% python3 -q
>>> import numpy as np
>>> from numpy import linalg as LA
>>> np.set_printoptions(precision=3, suppress=True, linewidth=120, legacy="1.25")
>>> def rd(a):
...     return np.round(a, 3) + 0
... 
>>> M = np.loadtxt("arr.csv", delimiter=",")
>>> print(M)
[[2. 2. 0. 0. 0. 0. 0. 0. 0.]
 [2. 1. 2. 0. 0. 0. 0. 0. 0.]
 [0. 2. 2. 2. 0. 0. 0. 0. 0.]
 [0. 0. 2. 0. 2. 0. 0. 0. 0.]
 [0. 0. 0. 2. 1. 2. 0. 0. 0.]
 [0. 0. 0. 0. 2. 2. 2. 0. 0.]
 [0. 0. 0. 0. 0. 2. 2. 2. 0.]
 [0. 0. 0. 0. 0. 0. 2. 0. 2.]
 [0. 0. 0. 0. 0. 0. 0. 2. 0.]]
>>> # symmetric
>>> print(rd(np.abs(LA.eigvals(M)).max()))
5.177
>>> print(rd(np.sort(np.abs(LA.eigvals(M)))))
[0.131 1.197 1.236 2.407 2.495 2.822 3.236 4.665 5.177]
>>> LA.determinant(M)
Traceback (most recent call last):
  File "<python-input-9>", line 1, in <module>
    LA.determinant(M)
    ^^^^^^^^^^^^^^
AttributeError: module 'numpy.linalg' has no attribute 'determinant'
>>> print(M @ M)
[[ 8.  6.  4.  0.  0.  0.  0.  0.  0.]
 [ 6.  9.  6.  4.  0.  0.  0.  0.  0.]
 [ 4.  6. 12.  4.  4.  0.  0.  0.  0.]
 [ 0.  4.  4.  8.  2.  4.  0.  0.  0.]
 [ 0.  0.  4.  2.  9.  6.  4.  0.  0.]
 [ 0.  0.  0.  4.  6. 12.  8.  4.  0.]
 [ 0.  0.  0.  0.  4.  8. 12.  4.  4.]
 [ 0.  0.  0.  0.  0.  4.  4.  8.  0.]
 [ 0.  0.  0.  0.  0.  0.  4.  0.  4.]]
>>> w, evecs = LA.eigvalsh(M)
Traceback (most recent call last):
  File "<python-input-11>", line 1, in <module>
    w, evecs = LA.eigvalsh(M)
    ^^^^^^^^
ValueError: too many values to unpack (expected 2)
>>> w, evecs = LA.eigh(M)
>>> print(rd(w))
[-2.822 -2.495 -1.236 -0.131  1.197  2.407  3.236  4.665  5.177]
>>> print((w > 1e-8).sum(), (w < -1e-8).sum())
5 4
>>> print(rd(LA.eigvalsh(M @ M)))
[ 0.017  1.432  1.528  5.796  6.223  7.961 10.472 21.766 26.805]
>>> print(rd(w.sum()), np.trace(M))
10.0 10.0
>>> print(rd(evecs.T @ M @ evecs))
[[-2.822  0.     0.     0.     0.     0.     0.     0.     0.   ]
 [ 0.    -2.495  0.     0.     0.     0.     0.     0.     0.   ]
 [ 0.     0.    -1.236  0.     0.     0.     0.     0.     0.   ]
 [ 0.     0.     0.    -0.131  0.     0.     0.     0.     0.   ]
 [ 0.     0.     0.     0.     1.197  0.     0.     0.     0.   ]
 [ 0.     0.     0.     0.     0.     2.407  0.     0.     0.   ]
 [ 0.     0.     0.     0.     0.     0.     3.236  0.     0.   ]
 [ 0.     0.     0.     0.     0.     0.     0.     4.665  0.   ]
 [ 0.     0.     0.     0.     0.     0.     0.     0.     5.177]]
>>> print(rd(LA.svd(M, compute_uv=False)))
[5.177 4.665 3.236 2.822 2.495 2.407 1.236 1.197 0.131]
>>> print(rd(LA.eigvalsh(M + -3 * np.eye(9))))
[-5.822 -5.495 -4.236 -3.131 -1.803 -0.593  0.236  1.665  2.177]
>>> print(rd(LA.eigvalsh(M).min()))
-2.822
>>> print(np.all(LA.eigvalsh(M) > 0))
False
>>> w, evecs = LA.eigh(M)
>>> x0 = np.array([2, 2, 2, -1, -2, 0, -2, -2, 0])
>>> print(rd(LA.eigvalsh(M[1:, 1:])))
[-2.801 -2.459 -0.777  0.261  1.428  2.897  4.3    5.149]
>>> print(x0 @ M @ x0 / (x0 @ x0), rd(w[0]), rd(w[-1]))
3.2 -2.822 5.177
>>> X = np.array([[4.0, 1.0, 0.0, 0.0, 0.0],
...     [0.0, 4.0, 1.0, 0.0, 0.0],
...     [0.0, 0.0, 4.0, 1.0, 0.0],
...     [0.0, 0.0, 0.0, 4.0, 1.0],
...     [0.0, 0.0, 0.0, 0.0, 4.0]])
>>> # triangular: eigenvalues sit on the diagonal
>>> w, evecs = LA.eig(X)
>>> print(X @ evecs[:, 0] - w[0] * evecs[:, 0])
[0. 0. 0. 0. 0.]
>>> rng = np.random.default_rng(95716)
>>> z = rng.permutation(5)
>>> print(z)
[1 0 3 4 2]
>>> A2 = X[z][:, z]
>>> print(np.diag(A2))
[4. 4. 4. 4. 4.]
>>> print(np.trace(A2))
20.0
>>> A2 = X[0, 0] * X[1:] - np.outer(X[1:, 0], X[0])
>>> print(A2)
[[ 0. 16.  4.  0.  0.]
 [ 0.  0. 16.  4.  0.]
 [ 0.  0.  0. 16.  4.]
 [ 0.  0.  0.  0. 16.]]
>>> print(X[:, 0] / X[0, 0])
[1. 0. 0. 0. 0.]
>>> print(rd(LA.norm(X[1] - X[0])))
5.099
>>> print(rd(LA.norm(X) ** 2 / LA.norm(X, 2) ** 2))
3.521
>>> print(rd(LA.norm(X, 2)))
4.884
>>> print(rd(LA.norm(X[1], 1)), rd(LA.norm(X[1], np.inf)))
5.0 4.0
>>> proj = np.triu(np.array([[0, 0, 3, -1, -3],
...     [-2, -1, 4, 5, 3],
...     [1, 0, -4, -5, 0],
...     [-2, 1, 1, 2, 3],
...     [2, -2, 1, 4, 4]]), 1) + np.eye(5)
>>> A2 = proj @ X @ LA.inv(proj)
>>> print(np.poly(A2))
[    1.   -20.   160.  -640.  1280. -1024.]
>>> print(rd(LA.det(A2)))
1024.0
>>> print(np.trace(A2), np.trace(X))
20.0 20.0
>>> print(A2)
[[  4.   1.  -4. -22.  62.]
 [  0.   4.   1.   9. -22.]
 [  0.   0.   4.   1.  -8.]
 [  0.   0.   0.   4.   1.]
 [  0.   0.   0.   0.   4.]]
>>> feats = np.load("w.npy")
>>> print(feats)
[[5 1 0 0]
 [0 2 0 0]
 [0 0 5 1]
 [0 0 0 2]]
>>> # triangular: eigenvalues sit on the diagonal
>>> feats.inv()
Traceback (most recent call last):
  File "<python-input-52>", line 1, in <module>
    feats.inv()
    ^^^^^^^^^
AttributeError: 'numpy.ndarray' object has no attribute 'inv'
>>> print(np.allclose(feats @ feats.T, feats.T @ feats))
False
>>> print(feats @ feats)
[[25  7  0  0]
 [ 0  4  0  0]
 [ 0  0 25  7]
 [ 0  0  0  4]]
>>> LA.determinant(feats)
Traceback (most recent call last):
  File "<python-input-55>", line 1, in <module>
    LA.determinant(feats)
    ^^^^^^^^^^^^^^
AttributeError: module 'numpy.linalg' has no attribute 'determinant'
>>> print((feats - feats.T) / 2)
[[ 0.   0.5  0.   0. ]
 [-0.5  0.   0.   0. ]
 [ 0.   0.   0.   0.5]
 [ 0.   0.  -0.5  0. ]]
>>> print(rd(np.abs(LA.eigvals(feats)).max()))
5.0
>>> A2 = feats[0, 0] * feats[1:] - np.outer(feats[1:, 0], feats[0])
>>> print(A2)
[[ 0 10  0  0]
 [ 0  0 25  5]
 [ 0  0  0 10]]
>>> print(feats[:, 0] / feats[0, 0])
[1. 0. 0. 0.]
>>> print(LA.matrix_rank(A2), LA.matrix_rank(feats))
3 4
>>> K = np.load("out12.npy")
>>> print(K)
[[0 0 0 1 0 1 0 1]
 [0 0 0 0 0 1 1 0]
 [0 0 0 0 1 0 0 1]
 [1 0 0 0 0 0 0 1]
 [0 0 1 0 0 1 1 1]
 [1 1 0 0 1 0 0 1]
 [0 1 0 0 1 0 0 0]
 [1 0 1 1 1 1 0 0]]
>>> print(np.abs(np.diag(LA.qr(K)[1])) > 1e-9)
[ True  True  True  True  True  True False  True]
>>> print(LA.lstsq(K[:-1].T, K[-1])[2])
6
>>> print(rd(np.trace(LA.pinv(K) @ K)))
7.0
>>> print(rd(K @ LA.pinv(K) @ K))
[[0. 0. 0. 1. 0. 1. 0. 1.]
 [0. 0. 0. 0. 0. 1. 1. 0.]
 [0. 0. 0. 0. 1. 0. 0. 1.]
 [1. 0. 0. 0. 0. 0. 0. 1.]
 [0. 0. 1. 0. 0. 1. 1. 1.]
 [1. 1. 0. 0. 1. 0. 0. 1.]
 [0. 1. 0. 0. 1. 0. 0. 0.]
 [1. 0. 1. 1. 1. 1. 0. 0.]]
>>> U, sv, vt = LA.svd(K)
>>> print(np.argmax(sv[:-1] / (sv[1:] + 1e-6)) + 1)
7
>>> print(rd(sv))
[3.379 2.284 1.663 1.438 1.153 0.906 0.623 0.   ]
>>> A2 = U[:, :7] @ np.diag(sv[:7]) @ vt[:7]
>>> print(rd(LA.norm(K - A2, 2)), rd(sv[7]))
0.0 0.0
>>> print(LA.matrix_rank(A2))
7
>>> print(rd(A2))
[[0. 0. 0. 1. 0. 1. 0. 1.]
 [0. 0. 0. 0. 0. 1. 1. 0.]
 [0. 0. 0. 0. 1. 0. 0. 1.]
 [1. 0. 0. 0. 0. 0. 0. 1.]
 [0. 0. 1. 0. 0. 1. 1. 1.]
 [1. 1. 0. 0. 1. 0. 0. 1.]
 [0. 1. 0. 0. 1. 0. 0. 0.]
 [1. 0. 1. 1. 1. 1. 0. 0.]]
>>> z = rng.permutation(8)
>>> print(z)
[1 3 6 7 0 2 4 5]
>>> A2 = K[z][:, z]
>>> print(np.diag(A2))
[0 0 0 0 0 0 0 0]
>>> print(np.allclose(A2, K))
False
>>> print(A2)
[[0 0 1 0 0 0 0 1]
 [0 0 0 1 1 0 0 0]
 [1 0 0 0 0 0 1 0]
 [0 1 0 0 1 1 1 1]
 [0 1 0 1 0 0 0 1]
 [0 0 0 1 0 0 1 0]
 [0 0 1 1 0 1 0 1]
 [1 0 0 1 1 0 1 0]]
>>> A = np.load("data.npy")
>>> print(A)
[[ 2  0  0  0  0  0  0  0  0]
 [ 0 -2  0  0  0  0  0  0  0]
 [ 0  0 -1  0  0  0  0  0  0]
 [ 0  0  0  1  0  0  0  0  0]
 [ 0  0  0  0  3  0  0  0  0]
 [ 0  0  0  0  0 -2  0  0  0]
 [ 0  0  0  0  0  0  1  0  0]
 [ 0  0  0  0  0  0  0 -1  0]
 [ 0  0  0  0  0  0  0  0  1]]
>>> # 9 blocks once reordered
>>> print(rd(LA.det(A)))
24.0
>>> print(np.flatnonzero(LA.matrix_power((A != 0) + (A.T != 0) + np.eye(9), 9)[2]))
[2]
>>> J = np.load("block10.npy")
>>> print(J)
[[-4.  4.  0.  0.]
 [-4.  1.  0.  0.]
 [ 0.  0. -3.  2.]
 [ 0.  0. -1. -1.]]
>>> proj = np.triu(np.array([[2, -2, 1, 0], [2, -1, 0, 1], [-2, -1, -1, 2], [-1, 2, 1, 1]]), 1) + np.eye(4)
>>> A2 = proj @ J @ LA.inv(proj)
>>> print(rd(LA.det(A2)))
60.0
>>> print(np.poly(A2))
[ 1.  7. 29. 63. 60.]
